$ python -q
>>> import numpy as np
>>> np.set_printoptions(precision=2, suppress=True, linewidth=140, floatmode="fixed")
>>> def rnd(a):
...     return np.round(a, 2) + 0
... 
>>> E = np.loadtxt("x.csv", delimiter=",")
>>> E
array([[-9.00,  0.00,  9.00,  0.00],
       [ 6.00,  0.00, -6.00,  0.00],
       [ 6.00,  0.00,  9.00,  0.00],
       [-4.00,  0.00, -6.00,  0.00]])
>>> np.allclose(E, E.T)
False
>>> (E - E.T) / 2
array([[ 0.00, -3.00,  1.50,  2.00],
       [ 3.00,  0.00, -3.00,  0.00],
       [-1.50,  3.00,  0.00,  3.00],
       [-2.00,  0.00, -3.00,  0.00]])
>>> rnd(np.abs(np.linalg.eigvals(E)).max())
np.float64(11.62)
>>> left, sv, VT = np.linalg.svd(E)
>>> evecs = VT[:(sv > 1e-8).sum()]
>>> rng = np.random.default_rng(733516)
>>> x = E[0] + -2 * E[3] + rng.integers(2) * np.eye(4)[1]
>>> x
array([-1.00,  1.00, 21.00,  0.00])
>>> np.linalg.matrix_rank(np.vstack([E, x]))
np.int64(3)
>>> rnd(np.diag(evecs.T @ evecs))
array([1.00, 0.00, 1.00, 0.00])
>>> Y = E / np.sqrt((E ** 2).mean(axis=1, keepdims=True))
>>> np.linalg.matrix_rank(Y) == np.linalg.matrix_rank(E)
np.True_
>>> rnd(Y[0])
array([-1.41,  0.00,  1.41,  0.00])
>>> X = np.loadtxt("run0.csv", delimiter=",")
>>> X
array([[ 0.94, -0.11, -0.34,  0.89, -0.34,  0.34, -0.41, -0.74],
       [ 1.00,  0.20, -0.25,  0.87, -0.24,  0.77, -0.48,  0.02],
       [-0.02, -0.46, -0.87, -0.99, -0.49,  0.85,  0.33, -0.97],
       [ 1.00,  0.91,  1.00,  1.00,  0.74, -0.98, -0.96,  1.00],
       [ 1.00,  0.42,  0.78,  1.00,  0.00, -0.72, -0.87,  0.72],
       [ 0.54,  0.52,  0.81,  0.97,  0.48, -0.56, -0.25,  0.98],
       [ 0.90, -0.51, -0.33,  1.00, -0.62, -0.74, -0.77, -0.99],
       [ 1.00,  0.40,  0.20,  0.99, -0.12,  0.62, -0.67,  0.64],
       [ 0.45,  0.73,  0.45, -1.00,  0.66,  0.93,  0.65,  1.00],
       [-1.00, -0.34,  0.28, -0.62,  0.19, -0.91,  0.43, -0.49],
       [-0.83, -0.27, -0.99, -1.00, -0.29,  1.00,  0.98, -0.62],
       [ 0.96,  0.77,  1.00,  1.00,  0.70, -1.00, -0.92,  1.00],
       [ 1.00,  0.81,  0.92,  1.00,  0.60, -0.03, -0.59,  1.00],
       [ 1.00,  0.57,  0.58,  1.00, -0.15,  0.37, -0.91,  0.82],
       [-0.97, -0.49,  0.03,  0.91, -0.20, -0.91, -0.11, -0.94]])
>>> np.abs(X).max()
np.float64(1.0)
>>> rnd(X.mean(axis=0))
array([ 0.46,  0.21,  0.22,  0.47,  0.06, -0.06, -0.30,  0.16])
>>> np.unravel_index(np.abs(X).argmax(), X.shape)
(np.int64(1), np.int64(0))
>>> np.count_nonzero(X)
np.int64(119)
>>> rnd(X.sum(axis=0))
array([ 6.97,  3.15,  3.27,  7.02,  0.92, -0.97, -4.55,  2.43])
>>> X.shape
(15, 8)
>>> u = np.array([-2, -5])
>>> rnd(np.polyval(u, X[5]))
array([-6.08, -6.04, -6.62, -6.94, -5.96, -3.88, -4.50, -6.96])
>>> rnd(np.correlate(X[5], X[13], "full"))
array([ 0.44, -0.07,  0.39,  0.17,  0.27,  0.17,  1.76,  3.03,  1.12,  1.48,  0.52,  1.00, -0.13,  0.31,  0.98])
>>> x = np.array([-3, 0, 1, -2, 2, -1, 0, -3])
>>> target = X @ x
>>> rnd(np.linalg.lstsq(X, target)[0])
array([-3.00,  0.00,  1.00, -2.00,  2.00, -1.00,  0.00, -3.00])
>>> target = target + 0.3 * rng.normal(size=15)
>>> rnd(target)
array([-3.58, -6.32,  2.11, -4.60, -6.17, -3.65, -2.26, -7.48, -1.57,  7.03,  3.55, -4.16, -5.71, -7.35,  4.40])
>>> beta, *_ = np.linalg.lstsq(X, target)
>>> [round(float(np.linalg.norm(np.linalg.solve(X.T @ X + lam * np.eye(8), X.T @ target))), 2) for lam in (0, 1, 10, 100)]
[5.57, 3.87, 2.61, 0.81]
>>> Y = np.c_[X[:, :3] @ np.array([[0, -2, 1], [-4, -2, 0], [2, -2, -1]]), np.array([2, 1, 2, -1, 2, -1, -2, -1, 2, 2, 0, 0, 0, 1, -2])]
>>> rnd(Y)
array([[-0.24, -0.98,  1.28,  2.00],
       [-1.30, -1.90,  1.25,  1.00],
       [ 0.10,  2.70,  0.85,  2.00],
       [-1.64, -5.82,  0.00, -1.00],
       [-0.12, -4.40,  0.22,  2.00],
       [-0.46, -3.74, -0.27, -1.00],
       [ 1.38, -0.12,  1.23, -2.00],
       [-1.20, -3.20,  0.80, -1.00],
       [-2.02, -3.26,  0.00,  2.00],
       [ 1.92,  2.12, -1.28,  2.00],
       [-0.90,  4.18,  0.16,  0.00],
       [-1.08, -5.46, -0.04,  0.00],
       [-1.40, -5.46,  0.08,  0.00],
       [-1.12, -4.30,  0.42,  1.00],
       [ 2.02,  2.86, -1.00, -2.00]])
>>> rnd(np.linalg.lstsq(X, Y[:, 0])[0])
array([ 0.00, -4.00,  2.00,  0.00,  0.00,  0.00,  0.00,  0.00])
>>> rnd(np.linalg.norm(Y - X @ np.linalg.lstsq(X, Y)[0], axis=0))
array([0.00, 0.00, 0.00, 3.44])
>>> np.linalg.matrix_rank(np.c_[X, Y])
np.int64(9)
>>> Y = np.array([[0, 2, 1, 3, 1], [1, 0, 2, 2, 0], [2, 0, 1, 2, 0]])
>>> J = Y.T @ Y
>>> J
array([[ 5,  0,  4,  6,  0],
       [ 0,  4,  2,  6,  2],
       [ 4,  2,  6,  9,  1],
       [ 6,  6,  9, 17,  3],
       [ 0,  2,  1,  3,  1]])
>>> np.allclose(J, J.T)
True
>>> rnd(np.abs(np.linalg.eigvals(J)).max())
np.float64(26.66)
>>> np.allclose(J @ J.T, J.T @ J)
True
>>> np.linalg.matrix_power(J, 2)
array([[ 77,  44,  98, 168,  22],
       [ 44,  60,  76, 150,  30],
       [ 98,  76, 138, 246,  38],
       [168, 150, 246, 451,  75],
       [ 22,  30,  38,  75,  15]])
>>> blk = np.stack([J, 2 * J, J[::-1]])
>>> np.einsum("bij,cij->bc", blk, blk)
array([[ 741, 1482,  482],
       [1482, 2964,  964],
       [ 482,  964,  741]])
>>> np.linalg.matrix_rank(blk.reshape(3, -1))
np.int64(2)
>>> blk.sum(axis=0)
array([[15,  2, 13, 21,  1],
       [ 6, 18, 15, 35,  9],
       [16,  8, 24, 36,  4],
       [18, 22, 29, 57, 11],
       [ 5,  6,  7, 15,  3]])
>>> blk.shape
(3, 5, 5)
>>> rnd(np.linalg.det(blk))
array([0.00, 0.00, 0.00])
>>> w, evecs = np.linalg.eigh(J)
>>> x = np.array([0, 2, 9, 1, -3])
>>> rnd(np.linalg.eigvalsh(J[1:, 1:]))
array([ 0.00,  0.25,  3.22, 24.53])
>>> (np.sign(evecs[:, -1].round(6)) == np.sign(evecs[0, -1].round(6))).astype(int)
array([1, 1, 1, 1, 1])
>>> rnd(evecs * np.maximum(w, 0) @ evecs.T)
array([[ 5.00,  0.00,  4.00,  6.00,  0.00],
       [ 0.00,  4.00,  2.00,  6.00,  2.00],
       [ 4.00,  2.00,  6.00,  9.00,  1.00],
       [ 6.00,  6.00,  9.00, 17.00,  3.00],
       [ 0.00,  2.00,  1.00,  3.00,  1.00]])
>>> rnd(x @ J @ x / (x @ x)), rnd(w[0]), rnd(w[-1])
(np.float64(7.26), np.float64(0.0), np.float64(26.66))
>>> proj = np.triu(np.array([[8, 0, -7, 5, 9],
...     [-5, 2, 0, -2, 1],
...     [-1, -4, 0, 0, 0],
...     [-1, -8, 9, -1, -1],
...     [-4, 1, -4, 7, -5]]), 1) + np.eye(5)
>>> Y = proj @ J @ np.linalg.inv(proj)
>>> rnd(np.linalg.det(Y))
np.float64(0.0)
>>> proj @ J - J @ proj
array([[  2.00,  34.00,  47.00,  24.00, -22.00],
       [-12.00, -10.00, -17.00, -23.00,  -3.00],
       [  0.00,   0.00,  28.00, -16.00, -29.00],
       [  0.00,  -2.00,  41.00, -21.00, -44.00],
       [  0.00,   0.00,   0.00,   4.00,   1.00]])
>>> mat = np.loadtxt("layer18.csv", delimiter=",")
>>> rnd(mat)
array([[ 1.00,  0.00,  0.00,  0.00,  0.00,  0.00,  0.00],
       [ 0.00, -0.71,  0.00,  0.71,  0.00,  0.00,  0.00],
       [ 0.00,  0.00,  1.00,  0.00,  0.00,  0.00,  0.00],
       [ 0.00, -0.71,  0.00, -0.71,  0.00,  0.00,  0.00],
       [ 0.00,  0.00,  0.00,  0.00,  1.00,  0.00,  0.00],
       [ 0.00,  0.00,  0.00,  0.00,  0.00,  1.00,  0.00],
       [ 0.00,  0.00,  0.00,  0.00,  0.00,  0.00,  1.00]])
>>> # columns are unit length and at right angles
>>> Q, evecs = np.linalg.qr(mat[:, :3])[0], np.linalg.qr(mat[:, 3:])[0]
>>> sv = np.linalg.svd(Q.T @ evecs, compute_uv=False)
>>> np.degrees(np.arccos(sv.clip(0, 1)))
array([90.00, 90.00, 90.00])
>>> (sv > 0.9).sum()
np.int64(0)
>>> Y = mat / np.linalg.norm(mat, axis=1, keepdims=True)
>>> C2 = Y @ Y.T
>>> rnd(np.linalg.norm(Y, axis=1))
array([1.00, 1.00, 1.00, 1.00, 1.00, 1.00, 1.00])
>>> (C2 - 2 * np.eye(7)).round(6).argmax(axis=1)
array([1, 0, 0, 0, 0, 0, 0])
>>> np.degrees(np.arccos(np.clip(C2[5, 0], -1, 1)))
np.float64(90.0)
>>> rnd(C2)
array([[1.00, 0.00, 0.00, 0.00, 0.00, 0.00, 0.00],
       [0.00, 1.00, 0.00, 0.00, 0.00, 0.00, 0.00],
       [0.00, 0.00, 1.00, 0.00, 0.00, 0.00, 0.00],
       [0.00, 0.00, 0.00, 1.00, 0.00, 0.00, 0.00],
       [0.00, 0.00, 0.00, 0.00, 1.00, 0.00, 0.00],
       [0.00, 0.00, 0.00, 0.00, 0.00, 1.00, 0.00],
       [0.00, 0.00, 0.00, 0.00, 0.00, 0.00, 1.00]])
>>> W = np.array([[-2, -5, 4, 1],
...     [-5, -2, 6, 2],
...     [0, -4, 7, -4],
...     [8, 5, -5, 3],
...     [-5, -4, -1, -3],
...     [6, -5, -5, 8],
...     [3, -9, 1, -5]])
>>> beta = np.array([0, 0, 0, 1])
>>> act = np.maximum(mat @ W + beta, 0)
>>> rnd(act)
array([[0.00, 0.00, 4.00, 2.00],
       [9.19, 4.95, 0.00, 1.71],
       [0.00, 0.00, 7.00, 0.00],
       [0.00, 0.00, 0.00, 0.00],
       [0.00, 0.00, 0.00, 0.00],
       [6.00, 0.00, 0.00, 9.00],
       [3.00, 0.00, 1.00, 0.00]])
>>> rnd((act > 0).mean(axis=0))
array([0.43, 0.14, 0.43, 0.43])
>>> Z = np.array([[1, -3], [2, -2], [0, -3], [2, -3]])
>>> W @ Z
array([[-10,   1],
       [ -5,  -5],
       [-16,  -1],
       [ 24, -28],
       [-19,  35],
       [ 12, -17],
       [-25,  21]])
>>> rnd(act @ Z)
array([[  4.00, -18.00],
       [ 22.51, -42.60],
       [  0.00, -21.00],
       [  0.00,   0.00],
       [  0.00,   0.00],
       [ 24.00, -45.00],
       [  3.00, -12.00]])
